>>> import numpy as np
>>> np.set_printoptions(suppress=True, linewidth=100)
>>> def rnd(a):
...     return np.round(a, 3) + 0
... 
>>> M = np.load("run12.npy")
>>> M
array([[-0.291, -0.617, -0.874,  0.774, -0.149,  0.789,  0.197,  0.731,  0.207,  0.327],
       [-0.446,  0.635,  0.149,  0.06 , -0.804,  0.814, -0.987,  0.422,  0.149,  0.09 ],
       [-0.96 , -0.3  , -0.414,  0.89 , -0.149, -0.907, -0.43 , -0.43 , -0.797,  0.726],
       [ 0.999,  0.611,  0.954, -0.997,  0.786,  0.641,  0.97 , -0.371,  0.901, -0.953],
       [ 0.735, -0.811, -0.43 , -0.09 ,  0.901, -0.749,  0.998, -0.273,  0.06 , -0.207],
       [ 0.617,  0.611,  0.245, -0.592, -0.67 ,  0.954, -0.938,  0.611,  0.647, -0.405],
       [-0.831, -0.611, -0.327,  0.762,  0.585, -0.97 ,  0.881, -0.641, -0.757,  0.565],
       [-0.961,  0.05 ,  0.1  ,  0.789, -0.217, -0.954, -0.686, -0.664, -0.834,  0.68 ],
       [ 0.508,  0.68 ,  0.38 , -0.598, -0.706,  0.934, -0.961,  0.523,  0.578, -0.371],
       [ 0.987, -0.454,  0.43 , -0.925,  0.907, -0.07 ,  0.998, -0.235,  0.691, -0.786],
       [-0.896, -0.273, -0.508,  0.831, -0.245, -0.604, -0.493, -0.08 , -0.598,  0.611]])
>>> x0 = np.array([5, 0, 4, 0, 4, 2, 5, 2, 5, 2])
>>> rhs = M @ x0
>>> rnd(np.linalg.pinv(M) @ M)
array([[1., 0., 0., 0., 0., 0., 0., 0., 0., 0.],
       [0., 1., 0., 0., 0., 0., 0., 0., 0., 0.],
       [0., 0., 1., 0., 0., 0., 0., 0., 0., 0.],
       [0., 0., 0., 1., 0., 0., 0., 0., 0., 0.],
       [0., 0., 0., 0., 1., 0., 0., 0., 0., 0.],
       [0., 0., 0., 0., 0., 1., 0., 0., 0., 0.],
       [0., 0., 0., 0., 0., 0., 1., 0., 0., 0.],
       [0., 0., 0., 0., 0., 0., 0., 1., 0., 0.],
       [0., 0., 0., 0., 0., 0., 0., 0., 1., 0.],
       [0., 0., 0., 0., 0., 0., 0., 0., 0., 1.]])
>>> rnd(np.linalg.lstsq(M, rhs)[0])
array([5., 0., 4., 0., 4., 2., 5., 2., 5., 2.])
>>> rnd(rhs)
array([  0.167,  -6.388, -14.409,  19.944,   8.391,   2.25 ,  -4.595, -14.749,   1.493,  16.546,
       -13.093])
>>> rng = np.random.default_rng(9049)
>>> rhs = rhs + 0.02 * rng.normal(size=11)
>>> rnd(rhs)
array([  0.138,  -6.381, -14.406,  19.929,   8.37 ,   2.256,  -4.573, -14.748,   1.481,  16.532,
       -13.109])
>>> coef, *_ = np.linalg.lstsq(M, rhs)
>>> rnd(M.T @ (rhs - M @ coef))
array([0., 0., 0., 0., 0., 0., 0., 0., 0., 0.])
>>> A2 = np.array([[-1, -2, 3],
...     [0, 3, -1],
...     [-2, -3, -3],
...     [-3, -3, 2],
...     [-1, -1, -1],
...     [-2, 1, 3],
...     [2, -1, 3],
...     [1, 2, -1],
...     [1, 0, 0],
...     [-1, 1, -3]])
>>> np.vstack([M, A2.T]).shape
(14, 10)
>>> np.linalg.matrix_rank(np.vstack([M, A2.T]))
np.int64(10)
>>> rnd(np.einsum("ij,ij->i", M, M))
array([3.196, 3.12 , 4.352, 7.103, 3.881, 4.359, 5.114, 4.585, 4.262, 5.195, 3.231])
>>> A2 = M / np.linalg.norm(M, axis=1, keepdims=True)
>>> gram = A2 @ A2.T
>>> (gram - 2 * np.eye(11)).round(6).argmax(axis=1)
array([10,  8, 10,  9,  9,  8,  2,  2,  5,  3,  2])
>>> rnd(gram[6])
array([ 0.093, -0.621,  0.741, -0.426,  0.472, -0.989,  1.   ,  0.614, -0.978, -0.141,  0.632])
>>> np.argwhere(np.triu(np.abs(gram) > 0.95, 1))
array([[ 1,  4],
       [ 2, 10],
       [ 5,  6],
       [ 5,  8],
       [ 6,  8]])
>>> th = np.radians(15)
>>> R = np.eye(10)
>>> R[4, 4] = R[2, 2] = np.cos(th)
>>> R[4, 2], R[2, 4] = -np.sin(th), np.sin(th)
>>> rnd(R)
array([[ 1.   ,  0.   ,  0.   ,  0.   ,  0.   ,  0.   ,  0.   ,  0.   ,  0.   ,  0.   ],
       [ 0.   ,  1.   ,  0.   ,  0.   ,  0.   ,  0.   ,  0.   ,  0.   ,  0.   ,  0.   ],
       [ 0.   ,  0.   ,  0.966,  0.   ,  0.259,  0.   ,  0.   ,  0.   ,  0.   ,  0.   ],
       [ 0.   ,  0.   ,  0.   ,  1.   ,  0.   ,  0.   ,  0.   ,  0.   ,  0.   ,  0.   ],
       [ 0.   ,  0.   , -0.259,  0.   ,  0.966,  0.   ,  0.   ,  0.   ,  0.   ,  0.   ],
       [ 0.   ,  0.   ,  0.   ,  0.   ,  0.   ,  1.   ,  0.   ,  0.   ,  0.   ,  0.   ],
       [ 0.   ,  0.   ,  0.   ,  0.   ,  0.   ,  0.   ,  1.   ,  0.   ,  0.   ,  0.   ],
       [ 0.   ,  0.   ,  0.   ,  0.   ,  0.   ,  0.   ,  0.   ,  1.   ,  0.   ,  0.   ],
       [ 0.   ,  0.   ,  0.   ,  0.   ,  0.   ,  0.   ,  0.   ,  0.   ,  1.   ,  0.   ],
       [ 0.   ,  0.   ,  0.   ,  0.   ,  0.   ,  0.   ,  0.   ,  0.   ,  0.   ,  1.   ]])
>>> A2 = M @ R.T
>>> np.allclose(M @ M.T, A2 @ A2.T)
True
>>> rnd(np.linalg.svd(M, compute_uv=False)), rnd(np.linalg.svd(A2, compute_uv=False))
(array([5.124, 4.063, 2.03 , 1.101, 0.381, 0.355, 0.171, 0.073, 0.016, 0.007]), array([5.124, 4.063, 2.03 , 1.101, 0.381, 0.355, 0.171, 0.073, 0.016, 0.007]))
>>> rnd(np.abs(A2 - M).max(axis=0))
array([0.   , 0.   , 0.248, 0.   , 0.274, 0.   , 0.   , 0.   , 0.   , 0.   ])
>>> rnd(np.linalg.det(R)), rnd(np.trace(R))
(np.float64(1.0), np.float64(9.932))
